>>> import numpy as np
>>> np.set_printoptions(suppress=True, linewidth=100)
>>> rnd = lambda a: np.round(a, 2) + 0
>>> mat = np.loadtxt("w.csv", delimiter=",")
>>> print(rnd(mat))
[[-0.34 -0.23 -0.17  0.18 -0.66  0.35 -0.19 -0.43]
 [-0.09 -0.6   0.01  0.6   0.07  0.03  0.32  0.41]
 [ 0.2   0.09 -0.09  0.59  0.15 -0.48 -0.5  -0.31]
 [-0.37 -0.07 -0.74 -0.1   0.44 -0.08  0.2  -0.23]
 [ 0.43 -0.38 -0.39 -0.34 -0.42 -0.44 -0.04  0.17]
 [-0.31 -0.28  0.01 -0.23  0.22  0.12 -0.74  0.4 ]
 [ 0.6  -0.35 -0.05 -0.05  0.33  0.54 -0.09 -0.32]
 [ 0.23  0.49 -0.51  0.27 -0.15  0.38 -0.1   0.46]]
>>> # keeps lengths
>>> vec = np.array([3, 2, 3, 3, -3, 2, 0, -1])
>>> rhs = mat @ vec
>>> coef, lr = np.zeros(8), 1 / np.linalg.norm(mat, 2) ** 2
>>> for i in range(50):
...     coef -= lr * mat.T @ (mat @ coef - rhs)
...     if i % 10 == 0: print(i, round(np.linalg.norm(mat @ coef - rhs), 2))
... 
0 0.0
10 0.0
20 0.0
30 0.0
40 0.0
>>> print(rnd(coef))
[ 3.  2.  3.  3. -3.  2.  0. -1.]
>>> print(rnd(np.linalg.cond(mat)))
1.0
>>> C2 = mat.T @ mat
>>> print(rnd(np.trace(C2)), rnd((mat ** 2).sum()))
8.0 8.0
>>> X = np.load("m.npy")
>>> print(X)
[[-19.26  20.35  39.48  39.24 -20.33 -19.9  -59.3 ]
 [-21.56  20.05  40.68  40.13 -21.08 -18.05 -59.76]
 [-19.12  17.55  40.19  38.29 -19.6  -20.48 -58.6 ]
 [-18.88  20.87  37.96  39.37 -20.13 -19.08 -58.23]
 [-18.47  20.54  39.41  41.12 -19.89 -20.22 -61.14]
 [-19.19  19.16  40.27  38.89 -21.98 -22.2  -61.28]
 [-21.13  21.57  40.51  40.06 -20.5  -20.06 -60.43]
 [-20.17  20.23  41.3   39.24 -20.06 -21.51 -59.9 ]
 [-19.51  20.86  39.23  40.97 -18.89 -20.02 -60.69]
 [-19.91  18.9   39.65  40.87 -18.66 -20.93 -60.83]
 [-19.04  18.77  39.5   41.2  -19.44 -20.1  -60.57]
 [-22.04  20.86  40.41  40.04 -19.4  -18.06 -59.58]
 [-19.32  18.47  38.55  40.37 -20.03 -20.73 -60.59]
 [-19.85  19.48  39.35  37.99 -21.22 -20.34 -61.35]
 [-21.4   19.84  39.04  38.86 -19.91 -20.44 -59.75]
 [-19.32  17.61  39.03  39.79 -18.62 -19.29 -59.81]]
>>> proj = X @ np.linalg.solve(X.T @ X, X.T)
>>> print(np.allclose(proj @ proj, proj))
True
>>> print(rnd(np.trace(proj)))
7.0
>>> d = np.linalg.norm(X[:, None] - X[None], axis=-1)
>>> print(np.linalg.matrix_rank(d ** 2))
9
>>> print((d + 1e9 * np.eye(16)).round(6).argmin(axis=1))
[ 3 11 15  0  8 13  7  6  4 10  9  1 10  5  0 10]
>>> print(np.unravel_index(d.round(6).argmax(), d.shape))
(np.int64(5), np.int64(11))
>>> print(d.mean(axis=1).argmax())
5
>>> print(d[6].round(6).argsort(kind="stable")[:4])
[ 6  7 11  1]
>>> vec = np.array([-3, -3, -3, 1, -1, 0, 0, 3])
>>> rhs = mat @ vec
>>> print(rnd(rhs))
[ 1.77  3.78 -1.06  2.32  1.63  2.51 -1.94  1.17]
>>> print(rnd(np.linalg.solve(mat, rhs + mat[:, 3])))
[-3. -3. -3.  2. -1.  0.  0.  3.]
>>> print(rnd(np.linalg.solve(mat.T, mat[1])))
[0. 1. 0. 0. 0. 0. 0. 0.]
>>> data = np.loadtxt("mat.csv", delimiter=",")
>>> print(rnd(data))
[[ 0.71  0.71  0.    0.    0.  ]
 [-0.71  0.71  0.    0.    0.  ]
 [ 0.    0.    1.    0.    0.  ]
 [ 0.    0.    0.    1.    0.  ]
 [ 0.    0.    0.    0.    1.  ]]
>>> # keeps lengths
>>> U, sv, Vt = np.linalg.svd(X)
>>> print(np.argmax(sv[:-1] / (sv[1:] + 1e-6)) + 1)
1
>>> out = U[:, :1] @ np.diag(sv[:1]) @ Vt[:1]
>>> print(np.linalg.matrix_rank(X, rtol=0.05))
1
>>> print(rnd(np.linalg.norm(X - out) / np.linalg.norm(X)))
0.03
>>> print(rnd(np.abs(X - out).max()))
2.17
>>> print(rnd(np.linalg.norm(X - out, 2)), rnd(sv[1]))
5.84 5.84
>>> out = np.array([[9, 0, 6], [6, 9, 5]])
>>> cent = np.kron(out, data)
>>> print(rnd(cent))
[[ 6.36  6.36  0.    0.    0.    0.    0.    0.    0.    0.    4.24  4.24  0.    0.    0.  ]
 [-6.36  6.36  0.    0.    0.    0.    0.    0.    0.    0.   -4.24  4.24  0.    0.    0.  ]
 [ 0.    0.    9.    0.    0.    0.    0.    0.    0.    0.    0.    0.    6.    0.    0.  ]
 [ 0.    0.    0.    9.    0.    0.    0.    0.    0.    0.    0.    0.    0.    6.    0.  ]
 [ 0.    0.    0.    0.    9.    0.    0.    0.    0.    0.    0.    0.    0.    0.    6.  ]
 [ 4.24  4.24  0.    0.    0.    6.36  6.36  0.    0.    0.    3.54  3.54  0.    0.    0.  ]
 [-4.24  4.24  0.    0.    0.   -6.36  6.36  0.    0.    0.   -3.54  3.54  0.    0.    0.  ]
 [ 0.    0.    6.    0.    0.    0.    0.    9.    0.    0.    0.    0.    5.    0.    0.  ]
 [ 0.    0.    0.    6.    0.    0.    0.    0.    9.    0.    0.    0.    0.    5.    0.  ]
 [ 0.    0.    0.    0.    6.    0.    0.    0.    0.    9.    0.    0.    0.    0.    5.  ]]
>>> print(rnd(np.linalg.norm(cent, 2)), rnd(np.linalg.norm(out, 2) * np.linalg.norm(data, 2)))
14.64 14.64
>>> print(np.linalg.matrix_rank(cent))
10
